% ipython --no-banner

In [1]: import numpy as np

In [2]: np.set_printoptions(suppress=True, linewidth=100)

In [3]: feats = np.load("sample7.npy")

In [4]: feats
Out[4]: 
array([[3., 2., 0., 0.],
       [2., 3., 0., 0.],
       [0., 0., 3., 2.],
       [0., 0., 2., 3.]])

In [5]: # equal to its transpose

In [6]: r0 = np.array([3, -3, 2, 3])

In [7]: out = feats + np.outer(r0, np.eye(4)[0])

In [8]: out
Out[8]: 
array([[ 6.,  2.,  0.,  0.],
       [-1.,  3.,  0.,  0.],
       [ 2.,  0.,  3.,  2.],
       [ 3.,  0.,  2.,  3.]])

In [9]: round(float(np.linalg.det(out) / np.linalg.det(feats)), 2), round(float(1 + np.linalg.solve(feats, r0)[0]), 2)
Out[9]: (4.0, 4.0)

In [10]: np.linalg.matrix_rank(out - feats)
Out[10]: np.int64(1)

In [11]: vals, vecs = np.linalg.eigh(feats)

In [12]: vals.round(2)
Out[12]: array([1., 1., 5., 5.])

In [13]: np.round(np.linalg.eigvalsh(feats @ feats), 2)
Out[13]: array([ 1.,  1., 25., 25.])

In [14]: P = np.triu(np.array([[9, 8, 2, 8], [6, 6, 6, 7], [3, 0, 7, 1], [1, 4, 3, 8]]), 1) + np.eye(4)

In [15]: out = P @ feats @ np.linalg.inv(P)

In [16]: np.trace(out), np.trace(feats)
Out[16]: (np.float64(12.0), np.float64(12.0))

In [17]: round(float(np.linalg.det(out)), 2)
Out[17]: 25.0

In [18]: out
Out[18]: 
array([[  19., -126.,  740.,   18.],
       [   2.,  -13.,  106.,    2.],
       [   0.,    0.,    5.,    0.],
       [   0.,    0.,    2.,    1.]])

In [19]: W = np.array([[2, 2], [2, 0], [1, 2], [1, 1]])

In [20]: c = np.array([-1, 3])

In [21]: H = np.maximum(feats @ W + c, 0)

In [22]: np.linalg.matrix_rank(H)
Out[22]: np.int64(2)

In [23]: H
Out[23]: 
array([[ 9.,  9.],
       [ 9.,  7.],
       [ 4., 11.],
       [ 4., 10.]])

In [24]: C = np.array([[2, -1], [3, 3]])

In [25]: (H @ C).round(6).argmax(axis=1)
Out[25]: array([0, 0, 0, 0])

In [26]: H @ C
Out[26]: 
array([[45., 18.],
       [39., 12.],
       [41., 29.],
       [38., 26.]])

In [27]: np.unravel_index(np.abs(feats).argmax(), feats.shape)
Out[27]: (np.int64(0), np.int64(0))

In [28]: np.diff(feats, axis=0)
Out[28]: 
array([[-1.,  1.,  0.,  0.],
       [-2., -3.,  3.,  2.],
       [ 0.,  0., -1.,  1.]])

In [29]: feats.mean(axis=0)
Out[29]: array([1.25, 1.25, 1.25, 1.25])

In [30]: round(np.linalg.norm(feats), 2)
Out[30]: np.float64(7.21)

In [31]: feats.sum(axis=1)
Out[31]: array([5., 5., 5., 5.])

In [32]: M = np.loadtxt("x.csv", delimiter=",")

In [33]: M
Out[33]: 
array([[ 1.,  1.,  1.,  1.,  2.],
       [ 0., -1.,  2.,  2.,  1.],
       [ 0.,  0., -2., -2., -1.],
       [ 0.,  0.,  0.,  1.,  2.],
       [ 0.,  0.,  0.,  0., -1.]])

In [34]: # triangular: eigenvalues sit on the diagonal

In [35]: Q = M.astype(float).copy()

In [36]: for j in range(5):
    ...:     Q[:, j] -= Q[:, :j] @ (Q[:, :j].T @ Q[:, j])
    ...:     Q[:, j] /= np.linalg.norm(Q[:, j])
    ...: 

In [37]: Q.T @ Q
Out[37]: 
array([[1., 0., 0., 0., 0.],
       [0., 1., 0., 0., 0.],
       [0., 0., 1., 0., 0.],
       [0., 0., 0., 1., 0.],
       [0., 0., 0., 0., 1.]])

In [38]: W0 = np.loadtxt("a.csv", delimiter=",")

In [39]: W0
Out[39]: 
array([[ 0.,  0.,  0.,  0.,  0.],
       [ 2.,  1., -2.,  3.,  3.],
       [ 0.,  0.,  0.,  0.,  0.]])

In [40]: np.argsort(-np.linalg.norm(W0, axis=0).round(6), kind="stable")[:3]
Out[40]: array([3, 4, 0])

In [41]: rank = np.linalg.matrix_rank(W0)

In [42]: rank
Out[42]: np.int64(1)

In [43]: N = np.linalg.svd(W0)[2][rank:].T

In [44]: np.round(W0 @ N, 2) + 0
Out[44]: 
array([[0., 0., 0., 0.],
       [0., 0., 0., 0.],
       [0., 0., 0., 0.]])

In [45]: N.shape
Out[45]: (5, 4)

In [46]: np.round(N @ N.T, 2)
Out[46]: 
array([[ 0.85, -0.07,  0.15, -0.22, -0.22],
       [-0.07,  0.96,  0.07, -0.11, -0.11],
       [ 0.15,  0.07,  0.85,  0.22,  0.22],
       [-0.22, -0.11,  0.22,  0.67, -0.33],
       [-0.22, -0.11,  0.22, -0.33,  0.67]])

In [47]: [int(np.linalg.matrix_rank(np.delete(W0, i, axis=0))) for i in range(3)]
Out[47]: [1, 0, 1]

In [48]: [int(np.linalg.matrix_rank(W0[:i])) for i in range(1, len(W0) + 1)]
Out[48]: [0, 1, 1]
